>>> import numpy as np
>>> np.set_printoptions(suppress=True, linewidth=200)
>>> X = np.loadtxt("out12.csv", delimiter=",")
>>> print(X)
[[0.1 9.  6.  6.  4.  2.  8.  0. ]
 [1.  7.1 7.  4.  7.  7.  8.  1. ]
 [8.  6.  3.1 4.  8.  2.  5.  1. ]
 [2.  2.  1.  3.1 0.  9.  8.  8. ]
 [2.  6.  2.  3.  9.1 3.  1.  9. ]
 [6.  1.  7.  1.  4.  8.1 6.  2. ]
 [7.  3.  6.  4.  8.  4.  2.1 6. ]
 [0.  9.  6.  6.  4.  2.  8.  0.1]]
>>> rng = np.random.default_rng(592)
>>> Y = X + rng.integers(-2, 3, (8, 7)) @ rng.integers(-2, 3, (7, 8))
>>> Y.round(3)
array([[ 1.1,  8. , 10. ,  7. , 13. , -2. ,  3. ,  6. ],
       [ 2. , -0.9, 11. ,  5. ,  6. , 12. ,  9. , -2. ],
       [13. ,  8. ,  9.1, -2. ,  6. ,  4. , 11. , -4. ],
       [-2. ,  1. , -9. , 10.1, -7. ,  6. ,  7. , 12. ],
       [ 2. , 10. ,  4. ,  2. ,  4.1,  1. , -1. ,  9. ],
       [ 6. ,  0. ,  7. ,  2. ,  5. ,  4.1,  4. ,  4. ],
       [12. , 13. , 10. ,  2. ,  6. ,  6. ,  7.1, 12. ],
       [ 6. ,  7. , 20. ,  1. , 12. ,  6. , 10. ,  1.1]])
>>> np.abs(Y - X).sum(axis=1)
array([31., 24., 34., 37., 16., 11., 36., 42.])
>>> np.round(np.linalg.svd(Y - X, compute_uv=False), 3) + 0
array([26.573, 17.216, 15.383,  7.696,  5.885,  3.681,  0.648,  0.   ])
>>> Y - X
array([[  1.,  -1.,   4.,   1.,   9.,  -4.,  -5.,   6.],
       [  1.,  -8.,   4.,   1.,  -1.,   5.,   1.,  -3.],
       [  5.,   2.,   6.,  -6.,  -2.,   2.,   6.,  -5.],
       [ -4.,  -1., -10.,   7.,  -7.,  -3.,  -1.,   4.],
       [  0.,   4.,   2.,  -1.,  -5.,  -2.,  -2.,   0.],
       [  0.,  -1.,   0.,   1.,   1.,  -4.,  -2.,   2.],
       [  5.,  10.,   4.,  -2.,  -2.,   2.,   5.,   6.],
       [  6.,  -2.,  14.,  -5.,   8.,   4.,   2.,   1.]])
>>> round(np.linalg.det(X), 3)
np.float64(-23014.046)
>>> np.trace(X)
np.float64(32.8)
>>> X.reshape(-1, 2)
array([[0.1, 9. ],
       [6. , 6. ],
       [4. , 2. ],
       [8. , 0. ],
       [1. , 7.1],
       [7. , 4. ],
       [7. , 7. ],
       [8. , 1. ],
       [8. , 6. ],
       [3.1, 4. ],
       [8. , 2. ],
       [5. , 1. ],
       [2. , 2. ],
       [1. , 3.1],
       [0. , 9. ],
       [8. , 8. ],
       [2. , 6. ],
       [2. , 3. ],
       [9.1, 3. ],
       [1. , 9. ],
       [6. , 1. ],
       [7. , 1. ],
       [4. , 8.1],
       [6. , 2. ],
       [7. , 3. ],
       [6. , 4. ],
       [8. , 4. ],
       [2.1, 6. ],
       [0. , 9. ],
       [6. , 6. ],
       [4. , 2. ],
       [8. , 0.1]])
>>> X.reshape(2, -1)
array([[0.1, 9. , 6. , 6. , 4. , 2. , 8. , 0. , 1. , 7.1, 7. , 4. , 7. , 7. , 8. , 1. , 8. , 6. , 3.1, 4. , 8. , 2. , 5. , 1. , 2. , 2. , 1. , 3.1, 0. , 9. , 8. , 8. ],
       [2. , 6. , 2. , 3. , 9.1, 3. , 1. , 9. , 6. , 1. , 7. , 1. , 4. , 8.1, 6. , 2. , 7. , 3. , 6. , 4. , 8. , 4. , 2.1, 6. , 0. , 9. , 6. , 6. , 4. , 2. , 8. , 0.1]])
>>> t3 = X.reshape(8, 2, -1)
>>> t3.sum(axis=1)
array([[ 4.1, 11. , 14. ,  6. ],
       [ 8. , 14.1, 15. ,  5. ],
       [16. ,  8. ,  8.1,  5. ],
       [ 2. , 11. ,  9. , 11.1],
       [11.1,  9. ,  3. , 12. ],
       [10. ,  9.1, 13. ,  3. ],
       [15. ,  7. ,  8.1, 10. ],
       [ 4. , 11. , 14. ,  6.1]])
>>> print(np.swapaxes(t3, 1, 2)[5])
[[6.  4. ]
 [1.  8.1]
 [7.  6. ]
 [1.  2. ]]
>>> np.einsum("ihd,ihd->ih", t3, t3)
array([[153.01,  84.  ],
       [116.41, 163.  ],
       [125.61,  94.  ],
       [ 18.61, 209.  ],
       [ 53.  , 173.81],
       [ 87.  , 121.61],
       [110.  , 120.41],
       [153.  ,  84.01]])
>>> print(t3[:, 0])
[[0.1 9.  6.  6. ]
 [1.  7.1 7.  4. ]
 [8.  6.  3.1 4. ]
 [2.  2.  1.  3.1]
 [2.  6.  2.  3. ]
 [6.  1.  7.  1. ]
 [7.  3.  6.  4. ]
 [0.  9.  6.  6. ]]
>>> np.einsum("ihd,jhd->hij", t3, t3).shape
(2, 8, 8)
>>> vec = np.array([-2, 3, 1, 3, -2, 2, 0, 2])
>>> a = np.maximum(X @ vec, 0)
>>> np.round(X.T @ a, 3)
array([ 454.18, 1516.33, 1170.41, 1070.73, 1183.98, 1168.32, 1626.  ,  828.12])
>>> np.round(np.maximum(X @ (3 * vec), 0), 3)
array([140.4, 120.9,  21.3, 138.9,  92.4,  39.6,  51. , 141.6])
>>> np.flatnonzero(a > 1e-9)
array([0, 1, 2, 3, 4, 5, 6, 7])
>>> np.round(np.maximum(X @ vec, 0) - np.maximum(-X @ vec, 0), 3)
array([46.8, 40.3,  7.1, 46.3, 30.8, 13.2, 17. , 47.2])
>>> X * (a > 1e-9)[:, None]
array([[0.1, 9. , 6. , 6. , 4. , 2. , 8. , 0. ],
       [1. , 7.1, 7. , 4. , 7. , 7. , 8. , 1. ],
       [8. , 6. , 3.1, 4. , 8. , 2. , 5. , 1. ],
       [2. , 2. , 1. , 3.1, 0. , 9. , 8. , 8. ],
       [2. , 6. , 2. , 3. , 9.1, 3. , 1. , 9. ],
       [6. , 1. , 7. , 1. , 4. , 8.1, 6. , 2. ],
       [7. , 3. , 6. , 4. , 8. , 4. , 2.1, 6. ],
       [0. , 9. , 6. , 6. , 4. , 2. , 8. , 0.1]])
>>> t3 = np.stack([X, 5 * X, X[::-1]])
>>> np.linalg.matrix_rank(t3)
array([8, 8, 8])
>>> (t3 @ X.T).shape
(3, 8, 8)
>>> np.linalg.matrix_rank(t3.reshape(3, -1))
np.int64(2)
>>> J = np.load("layer9.npy")
>>> J
array([[0, 2, 0, 0],
       [0, 0, 2, 2],
       [0, 0, 0, 0],
       [0, 0, 0, 0]])
>>> # rows 2 and 3 are equal
>>> W1 = np.array([[1, 2, -1],
...     [-2, 1, 2],
...     [1, -1, 1],
...     [-2, -2, -2],
...     [0, 2, -1],
...     [1, -2, -2],
...     [-2, 0, -2],
...     [1, 0, -2]])
>>> c = np.array([3, 0, 0])
>>> act = np.maximum(X @ W1 + c, 0)
>>> (act > 0).mean(axis=0)
array([0.25 , 0.375, 0.   ])
>>> np.linalg.matrix_rank(act)
np.int64(2)
>>> W2 = np.array([[-3, -2, 2], [2, -1, 2], [-3, -3, -1]])
>>> np.round(act @ W2, 3)
array([[  0. ,   0. ,   0. ],
       [  0. ,   0. ,   0. ],
       [ 45.8, -22.9,  45.8],
       [  0. ,   0. ,   0. ],
       [ 28.4, -14.2,  28.4],
       [-30.3, -20.2,  20.2],
       [ -1.4, -26.6,  37.6],
       [  0. ,   0. ,   0. ]])
>>> W1 @ W2
array([[ 4, -1,  7],
       [ 2, -3, -4],
       [-8, -4, -1],
       [ 8, 12, -6],
       [ 7,  1,  5],
       [-1,  6,  0],
       [12, 10, -2],
       [ 3,  4,  4]])
>>> [round(float(x), 3) for x in np.linalg.svd(J, compute_uv=False)[:3]]
[2.828, 2.0, 0.0]
>>> np.linalg.matrix_rank(J, rtol=0.1)
np.int64(2)
>>> np.linalg.matrix_power(J - np.diag(np.diag(J)), 4)
array([[0, 0, 0, 0],
       [0, 0, 0, 0],
       [0, 0, 0, 0],
       [0, 0, 0, 0]])
>>> np.linalg.matrix_rank(J - J[0, 0] * np.eye(4))
np.int64(2)
>>> print(J @ J)
[[0 0 4 4]
 [0 0 0 0]
 [0 0 0 0]
 [0 0 0 0]]
>>> t3 = np.stack([J, -1 * J, J[::-1]])
>>> t3.sum(axis=0)
array([[0, 0, 0, 0],
       [0, 0, 0, 0],
       [0, 0, 2, 2],
       [0, 2, 0, 0]])
>>> np.linalg.matrix_rank(t3)
array([2, 2, 2])
>>> print(np.einsum("bij,cij->bc", t3, t3))
[[ 12 -12   0]
 [-12  12   0]
 [  0   0  12]]
>>> t3.shape
(3, 4, 4)
>>> W1 = np.array([[1, 2, 0, 0, 1, 1],
...     [2, 1, 1, 0, 1, 1],
...     [0, 1, 1, 2, 2, 1],
...     [2, 1, 0, 2, 0, 0]])
>>> c = np.array([7, 5, 4, 2, 1, 2])
>>> act = np.maximum(J @ W1 + c, 0)
>>> np.linalg.matrix_rank(act)
np.int64(3)
>>> W2 = np.array([[0, -2, 2], [0, 2, 1], [0, 0, -2], [1, 0, 0], [2, 2, 0], [-2, 1, -2]])
>>> act @ W2
array([[ 0,  2,  9],
       [12, 10, 11],
       [ 0,  0,  7],
       [ 0,  0,  7]])
>>> W1 @ W2
array([[ 0,  5,  2],
       [ 0,  1,  1],
       [ 4,  7, -3],
       [ 2, -2,  5]])
>>> arr = np.load("block7.npy")
>>> arr
array([[39, 24, 28, 50, 26],
       [66, 24, 38, 48, 36],
       [67, 53, 55, 55, 39],
       [78, 51, 58, 47, 41],
       [53, 18, 30, 24, 24],
       [36, 29, 30, 29, 19],
       [33, 17, 22, 27, 17],
       [42, 16, 25,  4, 14],
       [56, 51, 50, 35, 29],
       [36, 15, 22, 23, 17],
       [50, 43, 43, 51, 31],
       [37, 23, 27, 21, 17],
       [44, 36, 37, 28, 22],
       [46, 23, 30, 51, 29],
       [48, 46, 44, 50, 30],
       [31, 20, 23, 26, 16],
       [34, 32, 31, 28, 18],
       [46, 21, 29, 37, 25],
       [74, 54, 58, 70, 46],
       [86, 39, 54, 51, 45],
       [73, 35, 47, 41, 37],
       [44, 43, 41, 31, 23],
       [46, 40, 40, 32, 24],
       [72, 41, 50, 49, 39],
       [37, 14, 22,  4, 12],
       [47, 43, 42, 41, 27],
       [24, 14, 17, 22, 12],
       [29, 21, 23, 11, 11],
       [50, 23, 32,  3, 17],
       [77, 54, 59, 80, 50],
       [41, 12, 22, 34, 22],
       [57, 26, 36, 32, 28],
       [83, 48, 58, 58, 46],
       [33, 12, 19, 38, 20]])
>>> # looks like rank 4
>>> gram = np.cov(arr, rowvar=False)
>>> print(np.round(arr.std(axis=0), 3))
[16.769 13.676 12.834 17.496 10.779]
>>> print(np.argsort(-arr.std(axis=0).round(6), kind="stable"))
[3 0 1 2 4]
>>> round(float(np.corrcoef(arr[:, 4], arr[:, 2])[0, 1]), 3)
0.909
>>> np.argwhere(np.triu(np.abs(np.corrcoef(arr.T)) > 0.8, 1))
array([[0, 2],
       [0, 4],
       [1, 2],
       [2, 4],
       [3, 4]])
>>> np.median(arr, axis=0)
array([46. , 27.5, 34. , 34.5, 24.5])
>>> np.round(np.linalg.eigvalsh(gram)[::-1], 3) + 0
array([903.905, 107.432,  75.893,   0.   ,   0.   ])
